% python3 -q
>>> import numpy as np
>>> np.set_printoptions(precision=2, suppress=True, linewidth=160, floatmode="fixed")
>>> J = np.loadtxt("sample0.csv", delimiter=",")
>>> J
array([[-2.00, -2.00, -1.00,  3.00, -3.00, -1.00, -1.00, -2.00,  0.00, -1.00,  0.00,  1.00,  0.00],
       [-2.00, -2.00, -2.00, -1.00,  3.00, -3.00, -1.00, -1.00, -2.00,  0.00, -1.00,  0.00,  1.00],
       [-1.00, -2.00, -2.00, -2.00, -1.00,  3.00, -3.00, -1.00, -1.00, -2.00,  0.00, -1.00,  0.00],
       [ 3.00, -1.00, -2.00, -2.00, -2.00, -1.00,  3.00, -3.00, -1.00, -1.00, -2.00,  0.00, -1.00],
       [-3.00,  3.00, -1.00, -2.00, -2.00, -2.00, -1.00,  3.00, -3.00, -1.00, -1.00, -2.00,  0.00],
       [-1.00, -3.00,  3.00, -1.00, -2.00, -2.00, -2.00, -1.00,  3.00, -3.00, -1.00, -1.00, -2.00],
       [-1.00, -1.00, -3.00,  3.00, -1.00, -2.00, -2.00, -2.00, -1.00,  3.00, -3.00, -1.00, -1.00],
       [-2.00, -1.00, -1.00, -3.00,  3.00, -1.00, -2.00, -2.00, -2.00, -1.00,  3.00, -3.00, -1.00],
       [ 0.00, -2.00, -1.00, -1.00, -3.00,  3.00, -1.00, -2.00, -2.00, -2.00, -1.00,  3.00, -3.00],
       [-1.00,  0.00, -2.00, -1.00, -1.00, -3.00,  3.00, -1.00, -2.00, -2.00, -2.00, -1.00,  3.00],
       [ 0.00, -1.00,  0.00, -2.00, -1.00, -1.00, -3.00,  3.00, -1.00, -2.00, -2.00, -2.00, -1.00],
       [ 1.00,  0.00, -1.00,  0.00, -2.00, -1.00, -1.00, -3.00,  3.00, -1.00, -2.00, -2.00, -2.00],
       [ 0.00,  1.00,  0.00, -1.00,  0.00, -2.00, -1.00, -1.00, -3.00,  3.00, -1.00, -2.00, -2.00]])
>>> ev, vecs = np.linalg.eigh(J)
>>> x = np.array([-1, -7, 1, 8, 5, -1, -7, 5, -5, 6, 7, 1, 4])
>>> np.abs(J).sum(axis=1).max(), round(float(np.abs(ev).max()), 2)
(np.float64(25.0), 11.54)
>>> x @ J @ x
np.float64(-1182.0)
